$ python -q
>>> import numpy as np
>>> from numpy import linalg as LA
>>> np.set_printoptions(precision=2, suppress=True, linewidth=120)
>>> def rnd(a):
...     return np.round(a, 2) + 0
... 
>>> W0 = np.loadtxt("out13.csv", delimiter=",")
>>> W0
array([[ 8.,  1.,  1.,  0.],
       [ 5.,  2.,  3.,  0.],
       [ 4., -1., -3.,  0.],
       [ 0.,  0.,  0.,  0.]])
>>> # looks like rank 3
>>> rk = LA.matrix_rank(W0)
>>> rk
np.int64(3)
>>> null = LA.svd(W0)[2][rk:].T
>>> LA.matrix_rank(W0.T @ W0), LA.matrix_rank(W0 @ W0.T)
(np.int64(3), np.int64(3))
>>> null[:, 0] / null[np.abs(null[:, 0]).round(6).argmax(), 0]
array([0., 0., 0., 1.])
>>> null @ null.T
array([[0., 0., 0., 0.],
       [0., 0., 0., 0.],
       [0., 0., 0., 0.],
       [0., 0., 0., 1.]])
>>> [int(LA.matrix_rank(W0[:, :j + 1])) for j in range(4)]
[1, 2, 3, 3]
>>> J = np.loadtxt("dump.csv", delimiter=",")
>>> rnd(J)
array([[-0.68,  0.26, -1.38,  0.63,  0.63,  0.03, -0.18,  0.81,  0.26, -1.2 ,  0.23, -0.12],
       [ 0.26,  1.68, -0.79,  0.16, -0.13, -0.03,  0.21, -1.23, -0.74,  0.74, -0.78, -0.13],
       [-1.38, -0.79, -0.2 ,  0.19, -0.03,  0.14,  0.58, -0.49, -0.31,  0.53, -0.39, -0.64],
       [ 0.63,  0.16,  0.19,  0.96,  0.84, -1.22,  1.17,  0.43,  0.45, -0.25, -0.36, -0.27],
       [ 0.63, -0.13, -0.03,  0.84, -0.32,  1.12,  0.35,  0.24, -0.45, -0.39, -0.71,  0.94],
       [ 0.03, -0.03,  0.14, -1.22,  1.12,  0.08, -0.58, -0.41, -1.16, -0.07, -1.03, -0.14],
       [-0.18,  0.21,  0.58,  1.17,  0.35, -0.58, -0.66, -0.7 ,  0.42,  0.06, -0.99,  1.08],
       [ 0.81, -1.23, -0.49,  0.43,  0.24, -0.41, -0.7 , -0.89,  0.39,  0.7 ,  0.48, -0.03],
       [ 0.26, -0.74, -0.31,  0.45, -0.45, -1.16,  0.42,  0.39, -0.16,  0.83, -1.04, -0.68],
       [-1.2 ,  0.74,  0.53, -0.25, -0.39, -0.07,  0.06,  0.7 ,  0.83,  1.6 ,  0.19,  0.08],
       [ 0.23, -0.78, -0.39, -0.36, -0.71, -1.03, -0.99,  0.48, -1.04,  0.19,  0.4 ,  0.44],
       [-0.12, -0.13, -0.64, -0.27,  0.94, -0.14,  1.08, -0.03, -0.68,  0.08,  0.44, -0.8 ]])
>>> [round(float(x), 2) for x in LA.svd(J, compute_uv=False)[:3]]
[3.0, 3.0, 3.0]
>>> LA.cond(J) > 100
np.True_
>>> LA.matrix_rank(J, rtol=0.1)
np.int64(11)
>>> M = np.array([[-5, -9, -8, 7],
...     [8, 7, -3, 5],
...     [-1, -6, -5, -4],
...     [-5, 0, -2, 6],
...     [7, 2, -2, 0]])
>>> M[-1] = M[0] + -1 * M[1]
>>> M
array([[ -5,  -9,  -8,   7],
       [  8,   7,  -3,   5],
       [ -1,  -6,  -5,  -4],
       [ -5,   0,  -2,   6],
       [-13, -16,  -5,   2]])
>>> M.ravel(order="F")
array([ -5,   8,  -1,  -5, -13,  -9,   7,  -6,   0, -16,  -8,  -3,  -5,  -2,  -5,   7,   5,  -4,   6,   2])
>>> M.reshape(5, 5)
Traceback (most recent call last):
  File "<python-input-23>", line 1, in <module>
    M.reshape(5, 5)
    ~~~~~~~~~^^^^^^
ValueError: cannot reshape array of size 20 into shape (5,5)
>>> t3 = M.reshape(5, 2, -1)
>>> t3.sum(axis=1)
array([[-13,  -2],
       [  5,  12],
       [ -6, -10],
       [ -7,   6],
       [-18, -14]])
>>> np.einsum("ihd,ihd->ih", t3, t3)
array([[106, 113],
       [113,  34],
       [ 37,  41],
       [ 25,  40],
       [425,  29]])
>>> t3.transpose(1, 0, 2)
array([[[ -5,  -9],
        [  8,   7],
        [ -1,  -6],
        [ -5,   0],
        [-13, -16]],

       [[ -8,   7],
        [ -3,   5],
        [ -5,  -4],
        [ -2,   6],
        [ -5,   2]]])
>>> t3.shape
(5, 2, 2)
>>> A2 = np.c_[M[:, :1] @ np.array([[1]]), np.array([-3, 1, 2, 2, -2])]
>>> A2
array([[ -5,  -3],
       [  8,   1],
       [ -1,   2],
       [ -5,   2],
       [-13,  -2]])
>>> rnd(LA.norm(LA.qr(M)[0].T @ A2, axis=0) ** 2 / ((A2 ** 2).sum(axis=0) + 1e-12))
array([1.  , 0.94])
>>> rnd(LA.norm(A2 - M @ LA.lstsq(M, A2)[0], axis=0))
array([0.  , 1.15])
>>> P = M @ LA.solve(M.T @ M, M.T)
>>> rnd(P @ M[:, 3])
array([ 7.,  5., -4.,  6.,  2.])
>>> rnd(np.diag(P))
array([0.67, 0.67, 1.  , 1.  , 0.67])
>>> cov = M.T @ M
>>> np.diag(cov)
array([284, 422, 127, 130])
>>> rnd(LA.svd(M, compute_uv=False) ** 2)
array([742.03, 153.51,  62.94,   4.51])
>>> LA.matrix_rank(cov)
np.int64(4)
>>> (M @ M.T).shape
(5, 5)
>>> np.trace(cov), (M ** 2).sum()
(np.int64(963), np.int64(963))
>>> U, sv, vt = LA.svd(M, full_matrices=False)
>>> np.abs(U[:, 0]).round(6).argmax()
np.int64(4)
>>> rnd(U.T @ U)
array([[1., 0., 0., 0.],
       [0., 1., 0., 0.],
       [0., 0., 1., 0.],
       [0., 0., 0., 1.]])
>>> f = np.array([1, 2, 2, 0, -2])
>>> rng = np.random.default_rng(39531)
>>> E = np.outer(rng.normal(size=25), f) + 0.1 * rng.normal(size=(25, 5))
>>> rnd(E)
array([[ 0.43,  0.56,  0.38, -0.25, -0.77],
       [ 0.08,  0.07,  0.12, -0.07, -0.23],
       [-1.91, -3.92, -3.97, -0.14,  4.1 ],
       [ 0.47,  1.02,  1.07, -0.04, -1.03],
       [-1.75, -3.39, -3.56,  0.06,  3.66],
       [-0.54, -1.18, -0.96, -0.05,  1.25],
       [ 0.25,  0.41,  0.38, -0.16, -0.39],
       [ 0.16,  0.4 ,  0.22,  0.13, -0.35],
       [-0.08, -0.27, -0.21,  0.07,  0.06],
       [-1.04, -1.79, -1.65,  0.01,  1.71],
       [ 0.5 ,  1.15,  1.07,  0.12, -1.29],
       [ 0.14, -0.06,  0.14,  0.  , -0.08],
       [ 0.37,  0.51,  0.48,  0.01, -0.51],
       [-0.25, -0.22, -0.49,  0.06,  0.09],
       [ 1.12,  1.8 ,  1.9 , -0.1 , -2.09],
       [ 1.61,  3.23,  3.35, -0.21, -3.3 ],
       [-0.85, -1.65, -1.62, -0.01,  1.43],
       [ 1.03,  2.01,  1.96,  0.06, -1.99],
       [-0.52, -1.17, -1.15,  0.14,  1.26],
       [-0.99, -2.08, -1.92,  0.05,  2.11],
       [ 0.71,  1.36,  1.21,  0.09, -1.13],
       [ 1.71,  3.58,  3.51, -0.09, -3.85],
       [ 0.76,  1.23,  1.17,  0.  , -1.12],
       [ 0.2 ,  0.41,  0.36, -0.03, -0.33],
       [ 0.49,  1.03,  1.06,  0.08, -1.19]])
>>> vec = np.array([3, 1, -3, 3, 1])
>>> y = E @ vec
>>> rnd(LA.lstsq(E, y)[0])
array([ 3.,  1., -3.,  3.,  1.])
>>> rnd(LA.solve(E.T @ E, E.T @ y))
array([ 3.,  1., -3.,  3.,  1.])
>>> y = y + 0.1 * rng.normal(size=25)
>>> rnd(y)
array([-0.78, -0.46,  6.  , -1.95,  6.11,  1.26, -0.77,  0.17,  0.39,  1.78, -1.54, -0.12, -0.23,  0.93, -2.87, -5.76,
        2.19, -2.79,  2.24,  3.12, -0.98, -5.89, -1.15, -0.43, -1.65])
>>> c, *_ = LA.lstsq(E, y)
>>> rnd(c)
array([ 2.92,  1.03, -3.09,  2.54,  0.92])
>>> rnd(LA.norm(y - E @ c))
np.float64(0.42)
>>> c.round()
array([ 3.,  1., -3.,  3.,  1.])
